In [1]: import numpy as np

In [2]: import numpy.linalg as la

In [3]: np.set_printoptions(precision=1, suppress=True, linewidth=100)

In [4]: E = np.load("block5.npy")

In [5]: E
Out[5]: 
array([[ 0,  0,  0],
       [ 3,  3,  0],
       [-2,  0, -3]])

In [6]: np.round(E @ la.pinv(E) @ E, 1) + 0
Out[6]: 
array([[ 0.,  0.,  0.],
       [ 3.,  3.,  0.],
       [-2.,  0., -3.]])

In [7]: np.abs(np.diag(la.qr(E)[1])) > 1e-9
Out[7]: array([ True,  True, False])

In [8]: la.lstsq(E[:-1].T, E[-1])[2]
Out[8]: np.int32(1)

In [9]: round(float(np.trace(la.pinv(E) @ E)), 1)
Out[9]: 2.0

In [10]: np.unique(E.round(6), axis=0).shape
Out[10]: (3, 3)

In [11]: np.allclose(E[:-1].T @ la.lstsq(E[:-1].T, E[-1])[0], E[-1])
Out[11]: False

In [12]: U, sigma, VT = la.svd(E)

In [13]: evecs = VT[:(sigma > 1e-8).sum()]

In [14]: rng = np.random.default_rng(564924)

In [15]: x = E[1] + -1 * E[0] + rng.integers(2) * np.eye(3)[1]

In [16]: x
Out[16]: array([3., 4., 0.])

In [17]: la.matrix_rank(np.vstack([E, x]))
Out[17]: np.int64(3)

In [18]: evecs.T @ evecs
Out[18]: 
array([[ 0.6,  0.4,  0.3],
       [ 0.4,  0.6, -0.3],
       [ 0.3, -0.3,  0.8]])

In [19]: U, sigma, VT = la.svd(E)

In [20]: np.argmax(sigma[:-1] / (sigma[1:] + 1e-6)) + 1
Out[20]: np.int64(2)

In [21]: out = U[:, :2] @ np.diag(sigma[:2]) @ VT[:2]

In [22]: la.matrix_rank(out)
Out[22]: np.int64(2)

In [23]: np.round(la.norm(E - out) / la.norm(E), 1)
Out[23]: np.float64(0.0)

In [24]: out.round(1) + 0
Out[24]: 
array([[ 0.,  0.,  0.],
       [ 3.,  3.,  0.],
       [-2.,  0., -3.]])

In [25]: la.matrix_rank(E, rtol=0.05)
Out[25]: np.int64(2)

In [26]: np.prod(np.diag(E)), round(la.det(E), 1)
Out[26]: (np.int64(0), np.float64(0.0))

In [27]: np.sort(la.eigvals(E))
Out[27]: array([-3.,  0.,  3.])

In [28]: la.matrix_rank(E - E[0, 0] * np.eye(3))
Out[28]: np.int64(2)

In [29]: [int(la.matrix_rank(la.matrix_power(E, p))) for p in range(1, 4)]
Out[29]: [2, 2, 2]

In [30]: X = np.load("test17.npy")

In [31]: X.round(1) + 0
Out[31]: 
array([[ 0. , 20. , 20.1],
       [ 0.8, 20.9, 20.9],
       [ 0.7, 19. , 19.6],
       [ 1.6, 20. , 19.6],
       [-1.5, 20.5, 19.3],
       [-0.7, 19.7, 21. ],
       [ 1. , 17.8, 19.4],
       [-1.5, 20.5, 19.9],
       [ 1.3, 20.3, 20.2],
       [-0.1, 21. , 19.6],
       [ 0. , 20.6, 19.4],
       [ 0.7, 20.1, 18.9],
       [-0.8, 20. , 21.8],
       [ 0.2, 19.9, 19.2],
       [ 0.2, 22.3, 20.9],
       [-0.6, 20.1, 20.9],
       [-0.5, 21.8, 22.1],
       [-0.3, 19.5, 20.2],
       [-0.1, 23.1, 19.7]])

In [32]: x = np.array([-2, 2, -1])

In [33]: target = X @ x

In [34]: la.solve(X.T @ X, X.T @ target)
Out[34]: array([-2.,  2., -1.])

In [35]: target = target + 0.3 * rng.normal(size=19)

In [36]: target
Out[36]: 
array([20. , 19.2, 16.4, 17.2, 24.8, 19.7, 14.1, 24.4, 17.8, 22.4, 22.4, 19.9, 19.4, 19.7, 23.1,
       20.1, 22.5, 20. , 26.8])

In [37]: beta, *_ = la.lstsq(X, target)

In [38]: beta.round()
Out[38]: array([-2.,  2., -1.])

In [39]: [round(float(la.norm(la.solve(X.T @ X + lam * np.eye(3), X.T @ target))), 2) for lam in (0, 1, 10, 100)]
Out[39]: [3.1, 2.9, 1.91, 0.81]

In [40]: round(la.norm(target - X @ beta), 1)
Out[40]: np.float64(1.2)

In [41]: O, R = la.qr(X)

In [42]: np.allclose(R.T @ R, X.T @ X)
Out[42]: True

In [43]: O.shape, R.shape
Out[43]: ((19, 3), (3, 3))

In [44]: np.round(O.T @ O, 1) + 0
Out[44]: 
array([[1., 0., 0.],
       [0., 1., 0.],
       [0., 0., 1.]])

In [45]: np.round(O @ R, 1) + 0
Out[45]: 
array([[ 0. , 20. , 20.1],
       [ 0.8, 20.9, 20.9],
       [ 0.7, 19. , 19.6],
       [ 1.6, 20. , 19.6],
       [-1.5, 20.5, 19.3],
       [-0.7, 19.7, 21. ],
       [ 1. , 17.8, 19.4],
       [-1.5, 20.5, 19.9],
       [ 1.3, 20.3, 20.2],
       [-0.1, 21. , 19.6],
       [ 0. , 20.6, 19.4],
       [ 0.7, 20.1, 18.9],
       [-0.8, 20. , 21.8],
       [ 0.2, 19.9, 19.2],
       [ 0.2, 22.3, 20.9],
       [-0.6, 20.1, 20.9],
       [-0.5, 21.8, 22.1],
       [-0.3, 19.5, 20.2],
       [-0.1, 23.1, 19.7]])

In [46]: out = np.c_[X[:, :2] @ np.array([[3, -3], [-3, -2]]), np.array([-2, 2, -2, 2, 2, -2, 0, 2, 0, 1, -2, 2, -1, -2, 1, 1, -1, 2, 1])]

In [47]: out
Out[47]: 
array([[-59.8, -40.1,  -2. ],
       [-60.3, -44. ,   2. ],
       [-54.8, -40.2,  -2. ],
       [-55.3, -44.9,   2. ],
       [-66. , -36.6,   2. ],
       [-61.4, -37.3,  -2. ],
       [-50.4, -38.8,   0. ],
       [-66.1, -36.4,   2. ],
       [-57. , -44.7,   0. ],
       [-63.4, -41.5,   1. ],
       [-61.9, -41.2,  -2. ],
       [-58.3, -42.3,   2. ],
       [-62.2, -37.5,  -1. ],
       [-59.1, -40.3,  -2. ],
       [-66.1, -45.3,   1. ],
       [-62. , -38.5,   1. ],
       [-66.7, -42.1,  -1. ],
       [-59.5, -38. ,   2. ],
       [-69.6, -45.8,   1. ]])

In [48]: la.matrix_rank(out)
Out[48]: np.int64(3)

In [49]: np.round(la.norm(out - X @ la.lstsq(X, out)[0], axis=0), 1) + 0
Out[49]: array([0. , 0. , 6.6])

In [50]: m1 = np.loadtxt("run17.csv", delimiter=",")

In [51]: m1
Out[51]: 
array([[ 1. ,  0. ,  0.3,  0. ,  0. ,  0. ],
       [ 0. ,  1. ,  0. ,  0. ,  0. ,  0. ],
       [-0.3,  0. ,  1. ,  0. ,  0. ,  0. ],
       [ 0. ,  0. ,  0. ,  1. ,  0. ,  0. ],
       [ 0. ,  0. ,  0. ,  0. ,  1. ,  0. ],
       [ 0. ,  0. ,  0. ,  0. ,  0. ,  1. ]])

In [52]: z = rng.permutation(6)

In [53]: out = m1[:, z] * rng.choice([-1, 1], 6)

In [54]: out
Out[54]: 
array([[ 0. ,  0. , -0.3, -0. ,  0. ,  1. ],
       [ 0. ,  0. , -0. , -1. ,  0. ,  0. ],
       [ 0. ,  0. , -1. , -0. ,  0. , -0.3],
       [ 0. ,  1. , -0. , -0. ,  0. ,  0. ],
       [ 1. ,  0. , -0. , -0. ,  0. ,  0. ],
       [ 0. ,  0. , -0. , -0. ,  1. ,  0. ]])

In [55]: U, _, VT = la.svd(m1.T @ out)

In [56]: z
Out[56]: array([4, 3, 2, 1, 5, 0])

In [57]: np.round(U @ VT, 1) + 0
Out[57]: 
array([[ 0.,  0.,  0.,  0.,  0.,  1.],
       [ 0.,  0.,  0., -1.,  0.,  0.],
       [ 0.,  0., -1.,  0.,  0.,  0.],
       [ 0.,  1.,  0.,  0.,  0.,  0.],
       [ 1.,  0.,  0.,  0.,  0.,  0.],
       [ 0.,  0.,  0.,  0.,  1.,  0.]])

In [58]: la.matrix_power(m1, 3)
Out[58]: 
array([[ 0.7,  0. ,  0.7,  0. ,  0. ,  0. ],
       [ 0. ,  1. ,  0. ,  0. ,  0. ,  0. ],
       [-0.7,  0. ,  0.7,  0. ,  0. ,  0. ],
       [ 0. ,  0. ,  0. ,  1. ,  0. ,  0. ],
       [ 0. ,  0. ,  0. ,  0. ,  1. ,  0. ],
       [ 0. ,  0. ,  0. ,  0. ,  0. ,  1. ]])

In [59]: round(np.abs(la.eigvals(m1)).max(), 1)
Out[59]: np.float64(1.0)

In [60]: (m1 + m1.T) / 2
Out[60]: 
array([[1., 0., 0., 0., 0., 0.],
       [0., 1., 0., 0., 0., 0.],
       [0., 0., 1., 0., 0., 0.],
       [0., 0., 0., 1., 0., 0.],
       [0., 0., 0., 0., 1., 0.],
       [0., 0., 0., 0., 0., 1.]])

In [61]: m1 @ m1
Out[61]: 
array([[ 0.9,  0. ,  0.5,  0. ,  0. ,  0. ],
       [ 0. ,  1. ,  0. ,  0. ,  0. ,  0. ],
       [-0.5,  0. ,  0.9,  0. ,  0. ,  0. ],
       [ 0. ,  0. ,  0. ,  1. ,  0. ,  0. ],
       [ 0. ,  0. ,  0. ,  0. ,  1. ,  0. ],
       [ 0. ,  0. ,  0. ,  0. ,  0. ,  1. ]])

In [62]: round(float(la.det(m1)), 1)
Out[62]: 1.0

In [63]: np.sort(np.abs(la.eigvals(m1)))
Out[63]: array([1., 1., 1., 1., 1., 1.])

In [64]: m1 @ m1
Out[64]: 
array([[ 0.9,  0. ,  0.5,  0. ,  0. ,  0. ],
       [ 0. ,  1. ,  0. ,  0. ,  0. ,  0. ],
       [-0.5,  0. ,  0.9,  0. ,  0. ,  0. ],
       [ 0. ,  0. ,  0. ,  1. ,  0. ,  0. ],
       [ 0. ,  0. ,  0. ,  0. ,  1. ,  0. ],
       [ 0. ,  0. ,  0. ,  0. ,  0. ,  1. ]])

In [65]: np.flatnonzero(la.matrix_power((m1 != 0) + (m1.T != 0) + np.eye(6), 6)[4])
Out[65]: array([4])

In [66]: mat = np.array([[-0.7, -0.1, 0.0, -0.3, -0.7],
    ...:     [0.0, 0.5, 0.4, -0.4, 0.4],
    ...:     [0.1, 1.3, -0.3, 0.2, 1.5],
    ...:     [-0.4, 1.1, 0.9, 0.1, -1.0],
    ...:     [0.4, -0.7, -0.9, -1.0, -0.8],
    ...:     [-0.7, -1.0, 1.1, 1.4, -1.4],
    ...:     [1.0, -0.4, -0.7, -0.2, -1.1],
    ...:     [-1.1, 0.3, 0.1, -1.5, -0.1],
    ...:     [-1.3, -0.5, 0.6, -0.5, 0.2],
    ...:     [0.5, -0.1, 0.9, 0.6, -0.6],
    ...:     [-0.7, 0.4, -0.6, -2.0, 0.9],
    ...:     [-1.3, 0.8, -0.4, 0.6, -0.7],
    ...:     [1.5, 0.5, -0.5, -1.5, 1.0],
    ...:     [1.5, -1.7, -0.5, -0.4, -0.3],
    ...:     [-0.4, -0.6, 0.8, 0.4, 0.6],
    ...:     [1.3, 2.0, 0.4, 0.2, -0.2],
    ...:     [1.2, 0.4, 0.0, 0.0, 0.4],
    ...:     [-1.0, 0.3, -1.5, -0.4, -0.2]])

In [67]: mat[:, 4] = 3 * mat[:, 0] + 0.3 * rng.normal(size=18)

In [68]: mat.round(1) + 0
Out[68]: 
array([[-0.7, -0.1,  0. , -0.3, -1.9],
       [ 0. ,  0.5,  0.4, -0.4,  0. ],
       [ 0.1,  1.3, -0.3,  0.2,  0.4],
       [-0.4,  1.1,  0.9,  0.1, -0.9],
       [ 0.4, -0.7, -0.9, -1. ,  1.2],
       [-0.7, -1. ,  1.1,  1.4, -2.2],
       [ 1. , -0.4, -0.7, -0.2,  2.6],
       [-1.1,  0.3,  0.1, -1.5, -3.5],
       [-1.3, -0.5,  0.6, -0.5, -4.1],
       [ 0.5, -0.1,  0.9,  0.6,  1.6],
       [-0.7,  0.4, -0.6, -2. , -1.7],
       [-1.3,  0.8, -0.4,  0.6, -3.6],
       [ 1.5,  0.5, -0.5, -1.5,  4.2],
       [ 1.5, -1.7, -0.5, -0.4,  4.1],
       [-0.4, -0.6,  0.8,  0.4, -1.3],
       [ 1.3,  2. ,  0.4,  0.2,  4.1],
       [ 1.2,  0.4,  0. ,  0. ,  3.5],
       [-1. ,  0.3, -1.5, -0.4, -3.2]])

In [69]: C = mat[[1, 15]].astype(float)

In [70]: for _ in range(6):
    ...:     z = la.norm(mat[:, None] - C, axis=-1).argmin(axis=1)
    ...:     C = np.array([mat[z == j].mean(axis=0) for j in range(2)])
    ...: 

In [71]: z
Out[71]: array([0, 0, 0, 0, 1, 0, 1, 0, 0, 1, 0, 0, 1, 1, 0, 1, 1, 0])

In [72]: np.abs(C[1] - C[0]).argmax()
Out[72]: np.int64(4)

In [73]: np.bincount(z)
Out[73]: array([11,  7])

In [74]: T = np.stack([mat, 5 * mat, mat[::-1]])

In [75]: np.einsum("bij,cij->bc", T, T)
Out[75]: 
array([[ 192.4,  962.2,   -1.3],
       [ 962.2, 4811. ,   -6.4],
       [  -1.3,   -6.4,  192.4]])

In [76]: C2 = np.cov(mat, rowvar=False)

In [77]: C2.round(1) + 0
Out[77]: 
array([[ 1. ,  0. , -0.1,  0. ,  2.8],
       [ 0. ,  0.8,  0. ,  0. ,  0.1],
       [-0.1,  0. ,  0.5,  0.3, -0.2],
       [ 0. ,  0. ,  0.3,  0.7, -0.1],
       [ 2.8,  0.1, -0.2, -0.1,  8.2]])

In [78]: np.round(np.corrcoef(mat.T), 1) + 0
Out[78]: 
array([[ 1. ,  0. , -0.1,  0. ,  1. ],
       [ 0. ,  1. ,  0. ,  0. ,  0. ],
       [-0.1,  0. ,  1. ,  0.5, -0.1],
       [ 0. ,  0. ,  0.5,  1. ,  0. ],
       [ 1. ,  0. , -0.1,  0. ,  1. ]])

In [79]: np.round(np.polyfit(mat[:, 4], mat[:, 0], 1), 1) + 0
Out[79]: array([0.3, 0. ])

In [80]: np.round(la.eigvalsh(C2)[::-1], 1) + 0
Out[80]: array([9.2, 0.9, 0.8, 0.3, 0. ])

In [81]: np.argsort(-mat.std(axis=0).round(6), kind="stable")
Out[81]: array([4, 0, 1, 3, 2])

In [82]: C2.shape
Out[82]: (5, 5)

In [83]: round(np.corrcoef(mat[:, 4], mat[:, 0])[0, 1], 1)
Out[83]: np.float64(1.0)

In [84]: M = np.triu(rng.random((4, 4)) < 0.6, 1).astype(int)

In [85]: M = M + M.T

In [86]: M
Out[86]: 
array([[0, 1, 0, 1],
       [1, 0, 1, 0],
       [0, 1, 0, 1],
       [1, 0, 1, 0]])

In [87]: # looks like rank 2

In [88]: evals, evecs = la.eigh(M)

In [89]: x = np.array([0, -3, 3, 3])

In [90]: x @ M @ x / (x @ x), round(evals[0], 1), round(float(evals[-1]), 1)
Out[90]: (np.float64(0.0), np.float64(-2.0), 2.0)

In [91]: x @ M @ x
Out[91]: np.int64(0)

In [92]: evecs * np.maximum(evals, 0) @ evecs.T
Out[92]: 
array([[0.5, 0.5, 0.5, 0.5],
       [0.5, 0.5, 0.5, 0.5],
       [0.5, 0.5, 0.5, 0.5],
       [0.5, 0.5, 0.5, 0.5]])

In [93]: np.abs(M).sum(axis=1).max(), round(float(np.abs(evals).max()), 1)
Out[93]: (np.int64(2), 2.0)

In [94]: np.round(la.eigvalsh(M[1:, 1:]), 1) + 0
Out[94]: array([-1.4,  0. ,  1.4])

In [95]: (np.sign(evecs[:, -1].round(6)) == np.sign(evecs[0, -1].round(6))).astype(int)
Out[95]: array([1, 1, 1, 1])

In [96]: def softmax(z):
    ...:     e = np.exp(z - z.max(axis=-1, keepdims=True))
    ...:     return e / e.sum(axis=-1, keepdims=True)
    ...: 

In [97]: softmax(M).sum(axis=1)
Out[97]: array([1., 1., 1., 1.])

In [98]: scores = M @ M.T / np.sqrt(4)

In [99]: softmax(scores)[1] @ M
Out[99]: array([0.7, 0.3, 0.7, 0.3])

In [100]: softmax(scores).round(6).argmax(axis=1)
Out[100]: array([0, 1, 0, 1])

In [101]: proj = np.triu(np.array([[3, -3, 0, 2], [-2, -2, 1, 3], [2, -2, 3, 1], [-3, 2, -1, -1]]), 1) + np.eye(4)

In [102]: out = proj @ M @ la.inv(proj)

In [103]: np.trace(out), np.trace(M)
Out[103]: (np.float64(0.0), np.int64(0))

In [104]: np.round(np.poly(out), 1) + 0
Out[104]: array([ 1.,  0., -4.,  0.,  0.])

In [105]: proj @ M - M @ proj
Out[105]: 
array([[-1.,  0., -2., -3.],
       [ 3.,  4.,  3., -2.],
       [ 1.,  0.,  0., -3.],
       [ 0.,  3.,  0., -3.]])

In [106]: data = np.load("out0.npy")

In [107]: data
Out[107]: 
array([[4., 1., 0.],
       [0., 4., 1.],
       [0., 0., 4.]])

In [108]: # triangular

In [109]: proj = np.triu(np.array([[3, 0, 3], [-5, -4, 5], [0, 0, -1]]), 1) + np.eye(3)

In [110]: out = proj @ data @ la.inv(proj)

In [111]: out
Out[111]: 
array([[ 4.,  1., -5.],
       [ 0.,  4.,  1.],
       [ 0.,  0.,  4.]])

In [112]: proj @ data - data @ proj
Out[112]: 
array([[ 0.,  0., -5.],
       [ 0.,  0.,  0.],
       [ 0.,  0.,  0.]])

In [113]: np.poly(out)
Out[113]: array([  1., -12.,  48., -64.])

In [114]: np.trace(out), np.trace(data)
Out[114]: (np.float64(12.0), np.float64(12.0))

In [115]: round(la.det(data[::-1]), 1)
Out[115]: np.float64(-64.0)

In [116]: la.eigvals(data)
Out[116]: array([4., 4., 4.])

In [117]: np.kron(np.eye(2, dtype=int), data)
Out[117]: 
array([[4., 1., 0., 0., 0., 0.],
       [0., 4., 1., 0., 0., 0.],
       [0., 0., 4., 0., 0., 0.],
       [0., 0., 0., 4., 1., 0.],
       [0., 0., 0., 0., 4., 1.],
       [0., 0., 0., 0., 0., 4.]])

In [118]: round(la.eigvals(data).sum().real, 1)
Out[118]: np.float64(12.0)
